$ ipython --no-banner

In [1]: import numpy as np

In [2]: from numpy import linalg as LA

In [3]: np.set_printoptions(precision=2, suppress=True, linewidth=200)

In [4]: F = np.load("data.npy")

In [5]: F
Out[5]: 
array([[6., 0., 0., 0., 0., 5., 5.],
       [0., 6., 0., 0., 5., 0., 0.],
       [0., 0., 6., 5., 0., 0., 0.],
       [0., 0., 5., 6., 0., 0., 0.],
       [0., 5., 0., 0., 6., 0., 0.],
       [5., 0., 0., 0., 0., 6., 5.],
       [5., 0., 0., 0., 0., 5., 6.]])

In [6]: # 3 groups of indices that never mix

In [7]: evals, vecs = LA.eigh(F)

In [8]: np.round(vecs.T @ F @ vecs, 2) + 0
Out[8]: 
array([[ 1.,  0.,  0.,  0.,  0.,  0.,  0.],
       [ 0.,  1.,  0.,  0.,  0.,  0.,  0.],
       [ 0.,  0.,  1.,  0.,  0.,  0.,  0.],
       [ 0.,  0.,  0.,  1.,  0.,  0.,  0.],
       [ 0.,  0.,  0.,  0., 11.,  0.,  0.],
       [ 0.,  0.,  0.,  0.,  0., 11.,  0.],
       [ 0.,  0.,  0.,  0.,  0.,  0., 16.]])

In [9]: np.round(vecs @ np.diag(evals) @ vecs.T, 2) + 0
Out[9]: 
array([[6., 0., 0., 0., 0., 5., 5.],
       [0., 6., 0., 0., 5., 0., 0.],
       [0., 0., 6., 5., 0., 0., 0.],
       [0., 0., 5., 6., 0., 0., 0.],
       [0., 5., 0., 0., 6., 0., 0.],
       [5., 0., 0., 0., 0., 6., 5.],
       [5., 0., 0., 0., 0., 5., 6.]])

In [10]: np.abs(vecs[:, -1])
Out[10]: array([0.58, 0.  , 0.  , 0.  , 0.  , 0.58, 0.58])

In [11]: Lm = LA.cholesky(F)

In [12]: LA.eigvalsh(F).min() > 0
Out[12]: np.True_

In [13]: left, sv, VT = LA.svd(F)

In [14]: sv
Out[14]: array([16., 11., 11.,  1.,  1.,  1.,  1.])

In [15]: Y = left[:, :3] @ np.diag(sv[:3]) @ VT[:3]

In [16]: round(float(LA.norm(F - Y, 2)), 2), round(sv[3], 2)
Out[16]: (1.0, np.float64(1.0))

In [17]: LA.matrix_rank(Y)
Out[17]: np.int64(3)

In [18]: Y.round(2) + 0
Out[18]: 
array([[5.33, 0.  , 0.  , 0.  , 0.  , 5.33, 5.33],
       [0.  , 5.5 , 0.  , 0.  , 5.5 , 0.  , 0.  ],
       [0.  , 0.  , 5.5 , 5.5 , 0.  , 0.  , 0.  ],
       [0.  , 0.  , 5.5 , 5.5 , 0.  , 0.  , 0.  ],
       [0.  , 5.5 , 0.  , 0.  , 5.5 , 0.  , 0.  ],
       [5.33, 0.  , 0.  , 0.  , 0.  , 5.33, 5.33],
       [5.33, 0.  , 0.  , 0.  , 0.  , 5.33, 5.33]])

In [19]: q, R = LA.qr(F)

In [20]: np.abs(np.diag(R))
Out[20]: array([9.27, 7.81, 7.81, 1.41, 1.41, 1.41, 1.22])

In [21]: round(float(np.trace(q @ q.T)), 2)
Out[21]: 7.0

In [22]: np.allclose(R.T @ R, F.T @ F)
Out[22]: True

In [23]: q @ R
Out[23]: 
array([[6., 0., 0., 0., 0., 5., 5.],
       [0., 6., 0., 0., 5., 0., 0.],
       [0., 0., 6., 5., 0., 0., 0.],
       [0., 0., 5., 6., 0., 0., 0.],
       [0., 5., 0., 0., 6., 0., 0.],
       [5., 0., 0., 0., 0., 6., 5.],
       [5., 0., 0., 0., 0., 5., 6.]])

In [24]: q, vecs = LA.qr(F[:, :2])[0], LA.qr(F[:, 2:])[0]

In [25]: sv = LA.svd(q.T @ vecs, compute_uv=False)

In [26]: (sv > 0.9).sum()
Out[26]: np.int64(2)

In [27]: m1 = np.load("dump.npy")

In [28]: m1
Out[28]: 
array([[ 5.,  1.,  0.,  4.,  0.,  0.,  0.,  0.,  0.],
       [ 5.,  6.,  1.,  9.,  0.,  0.,  0.,  0.,  0.],
       [ 5.,  4.,  1.,  9.,  0.,  0.,  0.,  0.,  0.],
       [ 9.,  3.,  2.,  1.,  0.,  0.,  0.,  0.,  0.],
       [ 0.,  0.,  0.,  0.,  0., -1.,  0.,  0., -2.],
       [ 0.,  0.,  0.,  0.,  0., -1.,  1., -1., -2.],
       [ 0.,  0.,  0.,  0., -1.,  1., -3., -2., -3.],
       [ 0.,  0.,  0.,  0.,  0., -2., -2., -2., -3.],
       [ 0.,  0.,  0.,  0.,  1.,  3.,  1.,  2.,  3.]])

In [29]: # splits into 2 blocks

In [30]: round(float(LA.det(m1)), 2)
Out[30]: -5508.0
